$ python -q
>>> import numpy as np
>>> from numpy import linalg as LA
>>> np.set_printoptions(suppress=True, linewidth=140)
>>> s = 10 * 0.7 ** np.arange(6)
>>> q, _ = LA.qr(np.array([[0.7, 0.2, -1.5, -0.3, 0.9, -0.4],
...     [1.4, 0.1, 1.1, 0.5, -0.6, 0.1],
...     [1.3, 1.1, 1.0, 1.5, 0.5, -1.4],
...     [0.2, 0.4, -1.5, -0.6, 0.9, 0.1],
...     [-0.3, -0.6, 0.0, -0.8, -1.6, 1.1],
...     [-1.0, 0.0, 0.3, -0.8, -1.5, -0.3]]))
>>> rng = np.random.default_rng(573302)
>>> mat = rng.normal(size=(27, 6)) * s @ q
>>> mat.round(3)
array([[ -4.498,  -1.676,   0.752,  -7.713,   2.089,   3.287],
       [-10.548,  -2.742,   2.161,  -4.3  ,  -0.949,   6.693],
       [ -6.587,  -0.307,  -8.85 ,  -5.965,   5.031,  -1.704],
       [ -4.25 ,  -2.729,  -7.719,  -2.427,   3.763,  -2.488],
       [ -3.636,  -0.99 , -12.567,  -2.306,  10.648, -10.474],
       [ -7.384,   3.081,  -4.848,  -2.061,   4.562,  -2.462],
       [ -2.925,   2.248, -10.12 ,   0.14 ,   5.808,  -3.643],
       [ -9.444,  -2.105,   5.71 ,  -1.54 ,  -5.382,   8.14 ],
       [ -3.613,   0.156,  13.284,   8.08 ,  -8.583,  19.354],
       [ 10.465,  -2.802,   2.922,  -0.808,   8.643,  -5.662],
       [  3.579,  -0.378,   0.089,   3.3  ,  -1.496,  -1.99 ],
       [  7.028,   4.951,  -5.3  ,   4.542,   0.221,  -8.074],
       [ -0.18 ,   3.794,  -4.899,   2.19 ,  -2.937,  -1.828],
       [ -0.762,   5.337,   1.306,   6.223,  -4.976,  -2.639],
       [  0.57 ,  -1.559,  11.204,  -3.12 ,   2.009,   0.414],
       [ -3.87 ,  -4.06 ,  -6.181,  -3.142,   1.391,   1.37 ],
       [ 10.293,   0.812,   0.299,   6.397,   2.2  ,  -2.813],
       [ -1.024,  -7.13 ,  -2.479,  -8.009,   8.375,  -1.424],
       [  0.454,   0.491,  10.776,  -0.801,  -4.916,   6.015],
       [  5.274,  -1.558,  -5.263,  -1.541,   6.875,  -5.471],
       [ -5.274,  -4.951,   0.145,  -6.665,   3.686,  -1.149],
       [  3.239,  -0.33 ,  -1.119,  -0.312,   5.274,   0.315],
       [  6.298,  -3.631,  -4.764,  -2.061,  12.359,  -7.954],
       [  3.265,   6.991,   3.471,   6.847, -10.695,   4.276],
       [ -5.989,   6.484,  -1.159,   0.446,   3.722,  -2.912],
       [ -2.624,   3.597, -10.988,   1.209,   1.496,  -0.687],
       [ -0.023,  -3.639, -10.008,   0.33 ,   0.47 ,  -2.16 ]])
>>> proj = mat @ LA.solve(mat.T @ mat, mat.T)
>>> np.allclose(proj @ proj, proj)
True
>>> LA.matrix_rank(np.eye(27) - proj)
np.int64(21)
